>>> import numpy as np
>>> np.set_printoptions(suppress=True, linewidth=120)
>>> E = np.load("case19.npy")
>>> print(E)
[[-24 -15  24   8   5  -8]
 [ 24   6   6  -8  -2  -2]
 [ 24   6 -12  -8  -2   4]
 [  8   5  -8  -8  -5   8]
 [ -8  -2  -2   8   2   2]
 [ -8  -2   4   8   2  -4]]
>>> x = np.array([0, 0, 9, 1, 7, 5])
>>> target = E @ x
>>> print(target)
[ 219   22 -110  -75   14   38]
>>> print(np.round(np.linalg.solve(E, target), 3))
[-0. -0.  9.  1.  7.  5.]
>>> f, r1 = E[1], E[3]
>>> print(f @ f)
720
>>> print(f @ r1)
232
>>> p = (f @ r1) / (f @ f) * f
>>> print(round(np.linalg.norm(f + r1) ** 2 + np.linalg.norm(f - r1) ** 2, 3))
2052.0
>>> print(round((r1 - p) @ f, 3))
-0.0
>>> print(np.round(r1 - p, 3))
[ 0.267  3.067 -9.933 -5.422 -4.356  8.644]
>>> out = E / np.linalg.norm(E, axis=1, keepdims=True)
>>> G = out @ out.T
>>> print(round(np.degrees(np.arccos(np.clip(G[1, 0], -1, 1))), 3))
123.546
>>> print(G[1].round(3))
[-0.553  1.     0.772  0.494 -0.894 -0.69 ]
>>> f = np.array([3, 5])
>>> print(np.cross(E[5, :3], E[3, :3]))
[ -4 -32 -24]
>>> F = np.load("m.npy")
>>> print(F)
[[ 0  0 -9  6]
 [ 0  0 -6  0]
 [ 0  0 -3  2]
 [ 0  0 -2  0]]
>>> theta = np.radians(120)
>>> R = np.eye(4)
>>> R[2, 2] = R[1, 1] = np.cos(theta)
>>> R[2, 1], R[1, 2] = -np.sin(theta), np.sin(theta)
>>> print(R.round(3))
[[ 1.     0.     0.     0.   ]
 [ 0.    -0.5    0.866  0.   ]
 [ 0.    -0.866 -0.5    0.   ]
 [ 0.     0.     0.     1.   ]]
>>> out = F @ R.T
>>> print(out.round(3))
[[ 0.    -7.794  4.5    6.   ]
 [ 0.    -5.196  3.     0.   ]
 [ 0.    -2.598  1.5    2.   ]
 [ 0.    -1.732  1.     0.   ]]
>>> print(np.allclose(np.linalg.norm(F, axis=1), np.linalg.norm(out, axis=1)))
True
>>> print(np.round(np.linalg.svd(F, compute_uv=False), 3) + 0, np.round(np.linalg.svd(out, compute_uv=False), 3) + 0)
[12.649  3.162  0.     0.   ] [12.649  3.162  0.     0.   ]
>>> out = np.linalg.inv(E)
>>> print(np.round(E @ out, 3) + 0)
[[1. 0. 0. 0. 0. 0.]
 [0. 1. 0. 0. 0. 0.]
 [0. 0. 1. 0. 0. 0.]
 [0. 0. 0. 1. 0. 0.]
 [0. 0. 0. 0. 1. 0.]
 [0. 0. 0. 0. 0. 1.]]
>>> print(out.round(3))
[[ 0.042  0.014  0.09   0.042  0.014  0.09 ]
 [-0.167  0.111 -0.278 -0.167  0.111 -0.278]
 [-0.     0.083 -0.083 -0.     0.083 -0.083]
 [ 0.042  0.014  0.09   0.125  0.042  0.271]
 [-0.167  0.111 -0.278 -0.5    0.333 -0.833]
 [-0.     0.083 -0.083 -0.     0.25  -0.25 ]]
>>> print(np.round(np.linalg.det(E) * out, 3))
[[   6912.    2304.   14976.    6912.    2304.   14976.]
 [ -27648.   18432.  -46080.  -27648.   18432.  -46080.]
 [     -0.   13824.  -13824.      -0.   13824.  -13824.]
 [   6912.    2304.   14976.   20736.    6912.   44928.]
 [ -27648.   18432.  -46080.  -82944.   55296. -138240.]
 [     -0.   13824.  -13824.      -0.   41472.  -41472.]]
>>> print(np.allclose(out, E.T))
False
>>> print(np.round(np.linalg.inv(out), 3))
[[-24. -15.  24.   8.   5.  -8.]
 [ 24.   6.   6.  -8.  -2.  -2.]
 [ 24.   6. -12.  -8.  -2.   4.]
 [  8.   5.  -8.  -8.  -5.   8.]
 [ -8.  -2.  -2.   8.   2.   2.]
 [ -8.  -2.   4.   8.   2.  -4.]]
>>> rng = np.random.default_rng(824671)
>>> m1 = (rng.random((4, 4)) < 0.3) + np.eye(4)
>>> m1 /= m1.sum(axis=1, keepdims=True)
>>> print(m1)
[[1.   0.   0.   0.  ]
 [0.   0.5  0.25 0.25]
 [0.   0.25 0.5  0.25]
 [0.25 0.   0.25 0.5 ]]
>>> evals, evecs = np.linalg.eig(m1)
>>> print(round(float(np.prod(evals)), 3))
0.078
>>> print(evals.round(3))
[0.345 0.905 0.25  1.   ]
>>> print(np.round(np.sort(np.linalg.eigvals(m1 @ m1)), 3))
[0.062 0.119 0.818 1.   ]
>>> print(np.round(m1 @ evecs[:, 0] - evals[0] * evecs[:, 0], 3) + 0)
[0. 0. 0. 0.]
>>> print(np.round(np.sort(np.abs(np.linalg.eigvals(m1)))[::-1], 3))
[1.    0.905 0.345 0.25 ]
>>> print(m1.sum(axis=1))
[1. 1. 1. 1.]
>>> print(np.round(np.linalg.matrix_power(m1, 100), 3) + 0)
[[1. 0. 0. 0.]
 [1. 0. 0. 0.]
 [1. 0. 0. 0.]
 [1. 0. 0. 0.]]
>>> print(m1 @ np.ones(4))
[1. 1. 1. 1.]
>>> p = np.eye(4)[0]
>>> for _ in range(7):
...     p = p @ m1
...     print(p.round(3))
... 
[1. 0. 0. 0.]
[1. 0. 0. 0.]
[1. 0. 0. 0.]
[1. 0. 0. 0.]
[1. 0. 0. 0.]
[1. 0. 0. 0.]
[1. 0. 0. 0.]
